$ python3 -q
>>> import numpy as np
>>> np.set_printoptions(precision=3, suppress=True, linewidth=200, floatmode="fixed")
>>> m1 = np.abs(np.array([[0, 2], [0, 0]])) + np.eye(2)
>>> m1 = m1 / m1.sum(axis=1, keepdims=True)
>>> m1
array([[0.333, 0.667],
       [0.000, 1.000]])
>>> # triangular, det is the product of the diagonal
>>> [int(np.linalg.matrix_rank(np.linalg.matrix_power(m1, p))) for p in range(1, 3)]
[2, 2]
>>> np.linalg.matrix_rank(m1 - m1[0, 0] * np.eye(2))
np.int64(1)
>>> m1 @ m1
array([[0.111, 0.889],
       [0.000, 1.000]])
>>> np.linalg.matrix_power(m1 - np.diag(np.diag(m1)), 2)
array([[0.000, 0.000],
       [0.000, 0.000]])
>>> F = np.loadtxt("test2.csv", delimiter=",")
>>> F
array([[4.000, 2.000, 2.000, 3.000, 4.000],
       [9.000, 2.000, 1.000, 5.000, 8.000],
       [5.000, 6.000, 2.000, 5.000, 2.000],
       [5.000, 6.000, 2.000, 5.000, 2.000],
       [9.000, 3.000, 2.000, 5.000, 5.000]])
>>> Uu, sigma, Vh = np.linalg.svd(F)
>>> sigma.round(3) + 0
array([22.564,  6.542,  1.684,  1.115,  0.000])
>>> other = Uu[:, :4] @ np.diag(sigma[:4]) @ Vh[:4]
>>> np.linalg.matrix_rank(F, rtol=0.05)
np.int64(3)
>>> round(float(np.abs(F - other).max()), 3)
0.0
>>> np.round(np.linalg.norm(F - other) / np.linalg.norm(F), 3)
np.float64(0.0)
>>> np.linalg.matrix_rank(other)
np.int64(4)
>>> Uu, sigma, Vh = np.linalg.svd(m1, full_matrices=False)
>>> sigma / sigma[0]
array([1.000, 0.225])
>>> np.cumsum(sigma ** 2) / np.sum(sigma ** 2)
array([0.952, 1.000])
>>> np.round(Vh @ Vh.T, 3) + 0
array([[1.000, 0.000],
       [0.000, 1.000]])
>>> round(float(np.sqrt((sigma ** 2).sum())), 3), round(float(np.linalg.norm(m1)), 3)
(1.247, 1.247)
>>> np.round(Uu.T @ m1 @ Vh.T, 3) + 0
array([[1.217, 0.000],
       [0.000, 0.274]])
